% python3 -q
>>> import numpy as np
>>> from numpy import linalg as LA
>>> np.set_printoptions(precision=2, suppress=True, linewidth=160, floatmode="fixed")
>>> feats = np.array([[1, 1, -1, -1, -1, -1, 1, 1],
...     [1, -1, 1, -1, 1, -1, 1, -1],
...     [1, -1, -1, 1, 1, -1, -1, 1],
...     [1, -1, 1, -1, -1, 1, -1, 1]])
>>> rng = np.random.default_rng(439)
>>> other = feats + rng.integers(-2, 3, (4, 1)) @ rng.integers(-2, 3, (1, 8))
>>> other
array([[ 1,  1, -1, -1, -1, -1,  1,  1],
       [ 5,  3,  5,  1,  5, -1, -1,  3],
       [ 3,  1,  1,  2,  3, -1, -2,  3],
       [ 1, -1,  1, -1, -1,  1, -1,  1]])
>>> np.abs(other - feats).sum(axis=1)
array([ 0, 24, 12,  0])
>>> LA.matrix_rank(other - feats, tol=1e-8)
np.int64(1)
>>> mat = np.loadtxt("mat.csv", delimiter=",")
>>> print(mat)
[[4.00 4.00 2.00 0.00 2.00 2.00]
 [4.00 5.00 3.00 1.00 3.00 3.00]
 [2.00 3.00 2.00 1.00 2.00 2.00]
 [0.00 1.00 1.00 1.00 1.00 1.00]
 [2.00 3.00 2.00 1.00 2.00 2.00]
 [2.00 3.00 2.00 1.00 2.00 2.00]]
>>> Uu, sig, vt = LA.svd(mat)
>>> print(sig.round(2) + 0)
[13.83  2.17  0.00  0.00  0.00  0.00]
>>> other = Uu[:, :2] @ np.diag(sig[:2]) @ vt[:2]
>>> LA.matrix_rank(other)
np.int64(2)
>>> r = LA.matrix_rank(mat)
>>> r
np.int64(2)
>>> N = LA.svd(mat)[2][r:].T
>>> LA.matrix_rank(mat.T @ mat), LA.matrix_rank(mat @ mat.T)
(np.int64(2), np.int64(2))
>>> [int(LA.matrix_rank(mat[:i])) for i in range(1, len(mat) + 1)]
[1, 2, 2, 2, 2, 2]
>>> print(np.round(N @ N.T, 2) + 0)
[[ 0.33 -0.33  0.00  0.33  0.00  0.00]
 [-0.33  0.63 -0.20 -0.03 -0.20 -0.20]
 [ 0.00 -0.20  0.80 -0.20 -0.20 -0.20]
 [ 0.33 -0.03 -0.20  0.63 -0.20 -0.20]
 [ 0.00 -0.20 -0.20 -0.20  0.80 -0.20]
 [ 0.00 -0.20 -0.20 -0.20 -0.20  0.80]]
>>> [int(LA.matrix_rank(mat[:, :j + 1])) for j in range(6)]
[1, 2, 2, 2, 2, 2]
>>> A = np.load("a.npy")
>>> print(A)
[[ 4 -1 -1 -2  5  2  3]
 [-1 -4  4  4  5 -1 -2]
 [-1  4 -2 -3  0 -1  4]
 [-2  4 -3  0  4  0  1]
 [ 5  5  0  4  4  5  0]
 [ 2 -1 -1  0  5  6  3]
 [ 3 -2  4  1  0  3 -2]]
>>> w, V = LA.eigh(A)
>>> x = np.array([2, 1, 3, 1, 3, 3, 4])
>>> np.abs(A).sum(axis=1).max(), round(np.abs(w).max(), 2)
(np.int64(23), np.float64(13.99))
>>> x @ A @ x
np.int64(454)
>>> print(LA.eigvalsh(A[1:, 1:]))
[-11.68  -5.49  -1.36   2.59   5.98  11.96]
>>> round(float(x @ A @ x / (x @ x)), 2), round(w[0], 2), np.round(w[-1], 2)
(9.27, np.float64(-11.82), np.float64(13.99))
>>> X = np.array([[0, 1, 0, 0], [1, 0, 0, 0], [0, 0, 0, 1], [0, 0, 1, 0]])
>>> X
array([[0, 1, 0, 0],
       [1, 0, 0, 0],
       [0, 0, 0, 1],
       [0, 0, 1, 0]])
>>> w, V = LA.eigh(X)
>>> x = np.array([9, 0, 6, 6])
>>> np.round(x @ X @ x / (x @ x), 2), w[0], w[-1]
(np.float64(0.47), np.float64(-1.0), np.float64(1.0))
>>> LA.eigvalsh(X[1:, 1:])
array([-1.00,  0.00,  1.00])
>>> x @ X @ x
np.int64(72)
>>> V * np.maximum(w, 0) @ V.T
array([[0.50, 0.50, 0.00, 0.00],
       [0.50, 0.50, 0.00, 0.00],
       [0.00, 0.00, 0.50, 0.50],
       [0.00, 0.00, 0.50, 0.50]])
>>> np.round(V * np.abs(w) @ V.T, 2) + 0
array([[1.00, 0.00, 0.00, 0.00],
       [0.00, 1.00, 0.00, 0.00],
       [0.00, 0.00, 1.00, 0.00],
       [0.00, 0.00, 0.00, 1.00]])
